$ python3 -q
>>> import numpy as np
>>> np.set_printoptions(suppress=True, linewidth=160)
>>> J = np.array([[-0.4, -1.3, -1.4, 1.4, -0.1, -1.4, 0.8],
...     [-1.1, 1.1, 1.0, 0.0, 0.7, 2.0, 0.0],
...     [2.7, 2.1, 1.8, 0.6, 0.1, -1.0, -1.1],
...     [-0.4, 0.0, 0.6, 1.6, -1.5, 0.1, 0.4],
...     [-0.5, 0.0, 0.6, -1.3, 0.4, -0.4, -0.8],
...     [1.2, -0.4, 0.1, -0.5, -1.1, 0.1, 0.9],
...     [-0.8, -0.2, -1.4, -1.4, 1.4, 0.0, 1.0],
...     [-0.4, -1.4, 0.5, -0.4, -0.4, 0.1, 1.1],
...     [-1.7, 0.5, 1.1, 0.7, 1.5, -0.6, -0.4],
...     [0.1, -0.5, 1.2, 1.2, 0.6, 0.4, -2.1],
...     [-1.6, 0.3, 0.5, 0.6, 0.8, 0.9, -0.1]])
>>> rng = np.random.default_rng(714)
>>> J[:, 2] = -3 * J[:, 4] + 0.3 * rng.normal(size=11)
>>> J.round(3)
array([[-0.4  , -1.3  ,  0.443,  1.4  , -0.1  , -1.4  ,  0.8  ],
       [-1.1  ,  1.1  , -1.762,  0.   ,  0.7  ,  2.   ,  0.   ],
       [ 2.7  ,  2.1  , -0.135,  0.6  ,  0.1  , -1.   , -1.1  ],
       [-0.4  ,  0.   ,  4.75 ,  1.6  , -1.5  ,  0.1  ,  0.4  ],
       [-0.5  ,  0.   , -1.29 , -1.3  ,  0.4  , -0.4  , -0.8  ],
       [ 1.2  , -0.4  ,  2.864, -0.5  , -1.1  ,  0.1  ,  0.9  ],
       [-0.8  , -0.2  , -3.76 , -1.4  ,  1.4  ,  0.   ,  1.   ],
       [-0.4  , -1.4  ,  1.065, -0.4  , -0.4  ,  0.1  ,  1.1  ],
       [-1.7  ,  0.5  , -4.13 ,  0.7  ,  1.5  , -0.6  , -0.4  ],
       [ 0.1  , -0.5  , -2.309,  1.2  ,  0.6  ,  0.4  , -2.1  ],
       [-1.6  ,  0.3  , -2.66 ,  0.6  ,  0.8  ,  0.9  , -0.1  ]])
>>> proj = J @ np.linalg.solve(J.T @ J, J.T)
>>> np.round(np.diag(proj), 3)
array([0.621, 0.683, 0.815, 0.693, 0.642, 0.495, 0.592, 0.252, 0.549, 0.89 , 0.769])
>>> np.round(np.linalg.eigvalsh(proj), 3) + 0
array([0., 0., 0., 0., 1., 1., 1., 1., 1., 1., 1.])
>>> np.allclose(proj @ proj, proj)
True
>>> x = np.array([-8, -1, -5, 1, -6, 8, 2])
>>> y = J @ x
>>> np.round(np.linalg.solve(J.T @ J, J.T @ y), 3)
array([-8., -1., -5.,  1., -6.,  8.,  2.])
>>> np.round(np.linalg.pinv(J) @ J, 3) + 0
array([[1., 0., 0., 0., 0., 0., 0.],
       [0., 1., 0., 0., 0., 0., 0.],
       [0., 0., 1., 0., 0., 0., 0.],
       [0., 0., 0., 1., 0., 0., 0.],
       [0., 0., 0., 0., 1., 0., 0.],
       [0., 0., 0., 0., 0., 1., 0.],
       [0., 0., 0., 0., 0., 0., 1.]])
>>> y.round(3)
array([ -5.313,  28.312, -33.223,  -8.351,   1.95 , -14.818,  17.6  ,   4.274,  19.85 ,   7.846,  28.6  ])
>>> y = y + 0.3 * rng.normal(size=11)
>>> y.round(3)
array([ -4.893,  28.335, -33.083,  -8.563,   1.962, -14.67 ,  17.581,   4.741,  19.971,   7.854,  28.468])
>>> coef, *_ = np.linalg.lstsq(J, y)
>>> np.round(J.T @ (y - J @ coef), 3) + 0
array([0., 0., 0., 0., 0., 0., 0.])
>>> [round(float(np.linalg.norm(np.linalg.solve(J.T @ J + lam * np.eye(7), J.T @ y))), 2) for lam in (0, 1, 10, 100)]
[13.91, 11.17, 7.72, 2.68]
>>> C2 = J.T @ J
>>> round(float(np.trace(C2)), 3), round(float((J ** 2).sum()), 3)
(146.774, 146.774)
>>> np.allclose(C2, C2.T)
True
>>> np.round(np.diag(C2), 3)
array([16.77 , 10.06 , 80.484, 11.23 ,  9.5  ,  8.48 , 10.25 ])
>>> (J @ J.T).shape
(11, 11)
>>> M2 = J / np.linalg.norm(J, axis=1, keepdims=True)
>>> C2 = M2 @ M2.T
>>> round(float(np.degrees(np.arccos(np.clip(C2[1, 10], -1, 1)))), 3)
31.815
>>> (C2 - 2 * np.eye(11)).round(6).argmax(axis=1)
array([ 7, 10,  9,  5,  6,  3,  8,  5, 10,  8,  8])
>>> C2[1].round(3)
array([-0.57 ,  1.   , -0.196, -0.527,  0.341, -0.671,  0.588, -0.441,  0.623,  0.423,  0.85 ])
>>> arr = rng.normal(size=(16, 3))
>>> arr = 5 * arr / np.linalg.norm(arr, axis=1, keepdims=True)
>>> arr.round(3)
array([[-3.81 ,  1.168, -3.019],
       [ 4.206,  0.7  , -2.611],
       [ 4.393, -1.627, -1.747],
       [ 0.879,  4.794, -1.117],
       [-4.556, -1.137, -1.718],
       [-1.238,  4.235,  2.352],
       [ 0.929,  4.107,  2.696],
       [-0.721,  4.462,  2.138],
       [-3.003, -3.932, -0.719],
       [-2.236, -4.379,  0.906],
       [ 4.584,  1.525,  1.287],
       [ 2.885, -3.291, -2.418],
       [ 1.002, -2.895, -3.951],
       [ 1.693, -0.686,  4.654],
       [ 3.289, -3.763,  0.159],
       [ 1.843, -4.358, -1.615]])
>>> d = np.linalg.norm(arr[:, None] - arr[None], axis=-1)
>>> np.unravel_index(d.round(6).argmax(), d.shape)
(np.int64(4), np.int64(10))
>>> d[3].round(6).argsort(kind="stable")[:4]
array([3, 7, 6, 5])
>>> d.mean(axis=1).argmax()
np.int64(0)
>>> d.shape
(16, 16)
>>> E = np.loadtxt("data.csv", delimiter=",")
>>> E
array([[-1.85 , -0.501,  0.43 ],
       [-0.501,  1.616,  0.535],
       [ 0.43 ,  0.535,  1.234]])
>>> # equal to its transpose
>>> ev, V = np.linalg.eig(E)
>>> np.round(np.sort(np.linalg.eigvals(np.linalg.inv(E))), 3)
array([-0.5  ,  0.5  ,  1.001])
>>> ev.round(3)
array([-2.   ,  0.999,  2.001])
>>> np.round(E @ V[:, 0] - ev[0] * V[:, 0], 3) + 0
array([0., 0., 0.])
>>> proj = np.triu(np.array([[-2, 2, 2], [0, -3, 2], [-1, 2, -1]]), 1) + np.eye(3)
>>> M2 = proj @ E @ np.linalg.inv(proj)
>>> M2.round(3)
array([[-1.992,  7.785, -7.618],
       [ 0.359,  1.968, -1.651],
       [ 0.43 , -0.325,  1.024]])
>>> np.linalg.matrix_rank(M2)
np.int64(3)
>>> np.round(proj @ E - E @ proj, 3)
array([[-0.142,  8.002,  8.24 ],
       [ 0.86 ,  2.072,  0.238],
       [ 0.   , -0.86 , -1.93 ]])
>>> data = np.load("dump.npy")
>>> data
array([[0, 1, 1, 0, 0],
       [1, 0, 1, 0, 1],
       [1, 1, 0, 1, 1],
       [0, 0, 1, 0, 1],
       [0, 1, 1, 1, 0]])
>>> idx = rng.permutation(5)
>>> idx
array([4, 3, 0, 1, 2])
>>> M2 = data[idx][:, idx]
>>> np.trace(M2)
np.int64(0)
>>> np.diag(M2)
array([0, 0, 0, 0, 0])
>>> ev, V = np.linalg.eig(data)
>>> np.round(np.sort(np.linalg.eigvals(data @ data)), 3)
array([0.214, 0.382, 2.169, 2.618, 8.617])
>>> M2 = data / np.sqrt((data ** 2).mean(axis=1, keepdims=True))
>>> np.round(data - data.mean(axis=1, keepdims=True), 3)
array([[-0.4,  0.6,  0.6, -0.4, -0.4],
       [ 0.4, -0.6,  0.4, -0.6,  0.4],
       [ 0.2,  0.2, -0.8,  0.2,  0.2],
       [-0.4, -0.4,  0.6, -0.4,  0.6],
       [-0.6,  0.4,  0.4,  0.4, -0.6]])
>>> np.linalg.matrix_rank(M2) == np.linalg.matrix_rank(data)
np.True_
>>> np.round(np.linalg.norm(M2, axis=1), 3)
array([2.236, 2.236, 2.236, 2.236, 2.236])
>>> proj = np.triu(np.array([[1, 2, 0, 0, 0],
...     [0, 0, -1, -1, 1],
...     [-1, 0, -1, 2, 1],
...     [-2, 0, 0, 0, 2],
...     [-1, 1, -1, -1, 1]]), 1) + np.eye(5)
>>> M2 = proj @ data @ np.linalg.inv(proj)
>>> np.round(np.linalg.det(M2), 3)
np.float64(-2.0)
>>> np.linalg.matrix_rank(M2)
np.int64(5)
>>> proj @ data - data @ proj
array([[ 2.,  0.,  3., -1.,  0.],
       [-1., -2.,  0., -2., -3.],
       [ 0., -1.,  4.,  2., -1.],
       [ 0.,  2.,  2.,  0., -1.],
       [ 0.,  0.,  1., -1., -4.]])
>>> M2
array([[ 2., -3.,  0., -3., 11.],
       [ 0.,  0.,  1., -2.,  2.],
       [ 1.,  0.,  3., -4.,  8.],
       [ 0.,  2.,  5., -6.,  6.],
       [ 0.,  1.,  2., -2.,  1.]])
>>> ev, V = np.linalg.eig(M2)
>>> np.round(np.prod(ev), 3)
np.float64(-2.0)
>>> W0 = np.array([[0, 0, 0, 0, 0, 0],
...     [0, 0, 0, 0, 1, 1],
...     [0, 0, 0, 0, 1, 1],
...     [0, 0, 0, 0, 0, 0],
...     [0, 1, 1, 0, 0, 0],
...     [0, 1, 1, 0, 0, 0]])
>>> W0
array([[0, 0, 0, 0, 0, 0],
       [0, 0, 0, 0, 1, 1],
       [0, 0, 0, 0, 1, 1],
       [0, 0, 0, 0, 0, 0],
       [0, 1, 1, 0, 0, 0],
       [0, 1, 1, 0, 0, 0]])
>>> # null space of dimension 4
>>> U, sigma, vt = np.linalg.svd(W0)
>>> V = vt[:(sigma > 1e-8).sum()]
>>> x = W0[0] + -1 * W0[2] + rng.integers(2) * np.eye(6)[4]
>>> x
array([ 0.,  0.,  0.,  0.,  0., -1.])
>>> np.round(np.linalg.norm(x - V.T @ V @ x), 3)
np.float64(0.707)
>>> np.linalg.matrix_rank(np.vstack([W0, x]))
np.int64(3)
>>> np.allclose(V.T @ V @ x, x)
False
>>> feats = np.loadtxt("layer12.csv", delimiter=",")
>>> feats
array([[0., 1., 0., 1.],
       [1., 0., 1., 0.],
       [0., 1., 0., 1.],
       [1., 0., 1., 0.]])
>>> rank = np.linalg.matrix_rank(feats)
>>> rank
np.int64(2)
>>> N = np.linalg.svd(feats)[2][rank:].T
>>> N.shape
(4, 2)
>>> [int(np.linalg.matrix_rank(np.delete(feats, i, axis=0))) for i in range(4)]
[2, 2, 2, 2]
>>> [int(np.linalg.matrix_rank(feats[:, :j + 1])) for j in range(4)]
[1, 2, 2, 2]
>>> np.allclose(feats @ N, 0)
True
>>> [int(np.linalg.matrix_rank(feats[:i])) for i in range(1, len(feats) + 1)]
[1, 2, 2, 2]
>>> U, sigma, vt = np.linalg.svd(feats)
>>> sigma.round(3) + 0
array([2., 2., 0., 0.])
>>> M2 = U[:, :2] @ np.diag(sigma[:2]) @ vt[:2]
>>> round(np.linalg.norm(feats - M2) / np.linalg.norm(feats), 3)
np.float64(0.0)
>>> np.linalg.matrix_rank(feats, rtol=0.05)
np.int64(2)
>>> round(float(np.linalg.norm(feats - M2, 2)), 3), round(sigma[2], 3)
(0.0, np.float64(0.0))
>>> r0 = np.array([-1, 0, -2, 0, 0, 2, -2]) + 0.5
>>> M = np.outer(r0, r0) / (r0 @ r0)
>>> M.round(3)
array([[ 0.021, -0.021,  0.064, -0.021, -0.021, -0.106,  0.064],
       [-0.021,  0.021, -0.064,  0.021,  0.021,  0.106, -0.064],
       [ 0.064, -0.064,  0.191, -0.064, -0.064, -0.319,  0.191],
       [-0.021,  0.021, -0.064,  0.021,  0.021,  0.106, -0.064],
       [-0.021,  0.021, -0.064,  0.021,  0.021,  0.106, -0.064],
       [-0.106,  0.106, -0.319,  0.106,  0.106,  0.532, -0.319],
       [ 0.064, -0.064,  0.191, -0.064, -0.064, -0.319,  0.191]])
>>> x = np.array([1, -2, 2, -1, -1, -1, 0])
>>> np.round(M * x, 3)
array([[ 0.021,  0.043,  0.128,  0.021,  0.021,  0.106,  0.   ],
       [-0.021, -0.043, -0.128, -0.021, -0.021, -0.106, -0.   ],
       [ 0.064,  0.128,  0.383,  0.064,  0.064,  0.319,  0.   ],
       [-0.021, -0.043, -0.128, -0.021, -0.021, -0.106, -0.   ],
       [-0.021, -0.043, -0.128, -0.021, -0.021, -0.106, -0.   ],
       [-0.106, -0.213, -0.638, -0.106, -0.106, -0.532, -0.   ],
       [ 0.064,  0.128,  0.383,  0.064,  0.064,  0.319,  0.   ]])
>>> (M @ x).argmax()
np.int64(2)
>>> np.linalg.norm(M @ x) <= np.linalg.norm(M, 2) * np.linalg.norm(x) + 1e-9
np.True_
